In [1]: import numpy as np

In [2]: np.set_printoptions(precision=4, suppress=True, linewidth=120, floatmode="fixed")

In [3]: rnd = lambda a: np.round(a, 4) + 0

In [4]: J = np.load("a.npy")

In [5]: J
Out[5]: 
array([[-0.6000, -0.2000, -1.2000,  0.2000,  0.2000,  0.8000, -0.6000],
       [ 0.2000,  0.6000,  0.5000,  1.7000,  0.3000,  1.6000, -0.5000],
       [ 0.8000, -1.4000,  0.7000, -0.3000,  1.1000, -1.4000,  0.3000],
       [ 0.8000,  0.1000,  0.4000, -0.1000, -0.5000,  0.4000, -0.2000],
       [ 0.8000,  1.2000,  2.0000,  1.2000,  0.7000,  0.7000, -0.6000],
       [-0.8000,  1.1000,  0.1000,  0.1000,  0.2000, -0.4000, -1.3000],
       [ 2.2000,  1.3000, -0.2000, -0.5000,  0.2000,  0.4000, -1.0000],
       [ 0.0000, -1.1000,  0.6000,  0.7000, -1.1000, -1.3000,  0.2000],
       [-0.2000,  0.8000,  1.5000,  0.8000, -0.7000,  1.5000, -0.5000],
       [ 0.1000,  0.0000, -0.4000,  0.4000,  0.1000, -0.5000, -1.0000],
       [ 0.4000, -0.8000,  1.1000, -0.5000,  0.9000,  0.1000,  0.5000],
       [-0.8000,  0.1000, -0.3000, -1.6000,  0.8000, -1.2000,  0.5000],
       [-0.1000,  1.2000,  0.7000, -0.5000,  1.7000,  0.8000,  1.2000],
       [-1.6000,  0.3000, -0.6000,  0.1000, -0.6000, -1.2000,  0.7000],
       [-0.9000, -0.3000,  1.8000,  1.0000, -2.1000, -0.3000, -0.9000],
       [ 0.6000, -0.7000, -0.8000, -0.6000,  0.5000,  0.6000,  0.9000],
       [-0.3000,  1.0000, -0.3000,  0.0000,  0.2000,  0.6000,  1.3000],
       [ 0.3000, -1.6000, -0.1000,  0.0000,  0.8000, -0.9000, -0.6000],
       [ 0.3000,  0.9000,  0.2000, -0.4000, -2.2000,  1.8000, -0.4000],
       [ 0.4000, -2.3000, -0.2000, -0.8000,  0.2000,  2.4000, -0.4000],
       [ 1.9000, -1.1000, -0.7000, -0.7000,  0.0000,  0.2000, -0.5000],
       [ 1.8000,  0.4000,  3.5000, -1.4000, -0.9000,  1.0000,  0.8000],
       [ 2.3000, -0.1000, -2.7000, -0.1000,  0.8000, -0.8000, -0.1000],
       [ 2.0000,  5.0000, -8.5000, 10.0000, -2.5000,  5.5000, -3.5000],
       [ 1.5000,  1.5000, -1.8000, -0.6000,  0.4000,  1.0000,  0.9000],
       [ 0.4000,  0.5000, -0.5000,  0.2000, -2.0000,  0.0000,  0.7000],
       [ 0.3000, -1.2000,  0.7000,  0.7000,  1.6000, -1.2000,  1.2000],
       [ 0.0000, -0.2000, -0.1000,  1.1000, -2.4000,  2.5000,  0.9000]])

In [6]: B = np.c_[J[:, :5] @ np.array([[5, 0, -5, -2, 4],
   ...:     [2, 1, 1, 2, 1],
   ...:     [-4, 1, -4, 2, -5],
   ...:     [-5, -1, 1, 0, -3],
   ...:     [3, 3, -2, 1, -3]]), np.array([-5, 0, 2, 3, 3, -4, 5, 1, -5, 3, -5, 4, 3, 2, 1, 2, -2, 2, -4, -1, -4, 1, 5, 0, 3, 3, 5, -5])]

In [7]: rnd(B)
Out[7]: 
array([[  1.0000,  -1.0000,   7.4000,  -1.4000,   2.2000,  -5.0000],
       [ -7.4000,   0.3000,  -1.3000,   2.1000,  -7.1000,   0.0000],
       [  3.2000,   2.9000, -10.7000,  -1.9000,  -4.1000,   2.0000],
       [  1.6000,  -0.9000,  -4.6000,  -1.1000,   3.1000,   3.0000],
       [ -5.5000,   4.1000, -11.0000,   5.5000, -11.3000,   3.0000],
       [ -2.1000,   1.7000,   4.4000,   4.2000,  -3.5000,  -4.0000],
       [ 17.5000,   2.2000,  -9.8000,  -2.0000,  12.0000,   5.0000],
       [-11.4000,  -4.5000,  -0.6000,  -2.1000,  -2.9000,   1.0000],
       [-11.5000,  -0.6000,  -2.0000,   4.3000,  -7.8000,  -5.0000],
       [  0.4000,  -0.5000,   1.3000,  -0.9000,   0.9000,   3.0000],
       [  1.2000,   3.5000,  -9.5000,   0.7000,  -5.9000,  -5.0000],
       [  7.8000,   3.8000,   2.1000,   2.0000,   0.8000,   4.0000],
       [  6.7000,   7.5000,  -5.0000,   5.7000,  -6.3000,   3.0000],
       [ -7.3000,  -2.2000,  12.0000,   2.0000,  -1.6000,   2.0000],
       [-23.6000,  -5.8000,   2.2000,   2.7000,  -9.6000,   1.0000],
       [  9.3000,   0.6000,  -2.1000,  -3.7000,   6.0000,   2.0000],
       [  2.3000,   1.3000,   3.3000,   2.2000,   0.7000,  -2.0000],
       [  1.1000,   0.7000,  -4.3000,  -3.2000,  -2.3000,   2.0000],
       [ -2.1000,  -5.1000,   2.6000,  -0.6000,   8.9000,  -4.0000],
       [  2.8000,  -1.1000,  -4.7000,  -5.6000,   2.1000,  -1.0000],
       [ 13.6000,  -1.1000,  -8.5000,  -7.4000,  12.1000,  -4.0000],
       [  0.1000,   2.6000, -22.2000,   3.3000,  -3.0000,   1.0000],
       [ 25.0000,  -0.3000,  -2.5000,  -9.4000,  20.5000,   5.0000],
       [ -3.5000, -21.0000,  44.0000, -13.5000,  33.0000,   0.0000],
       [ 21.9000,   1.5000,  -0.2000,  -3.2000,  17.1000,   3.0000],
       [ -2.0000,  -6.2000,   4.7000,  -2.8000,  10.0000,   3.0000],
       [ -2.4000,   3.6000,  -8.0000,   0.0000, -10.4000,   5.0000],
       [-12.7000,  -8.6000,   6.1000,  -3.0000,   4.2000,  -5.0000]])

In [8]: np.linalg.matrix_rank(B)
Out[8]: np.int64(6)

In [9]: rnd(np.linalg.lstsq(J, B[:, 0])[0])
Out[9]: array([ 5.0000,  2.0000, -4.0000, -5.0000,  3.0000,  0.0000,  0.0000])

In [10]: rnd(np.linalg.norm(np.linalg.qr(J)[0].T @ B, axis=0) ** 2 / ((B ** 2).sum(axis=0) + 1e-12))
Out[10]: array([1.0000, 1.0000, 1.0000, 1.0000, 1.0000, 0.4518])

In [11]: rnd(np.linalg.norm(B - J @ np.linalg.lstsq(J, B)[0], axis=0))
Out[11]: array([ 0.0000,  0.0000,  0.0000,  0.0000,  0.0000, 13.1822])
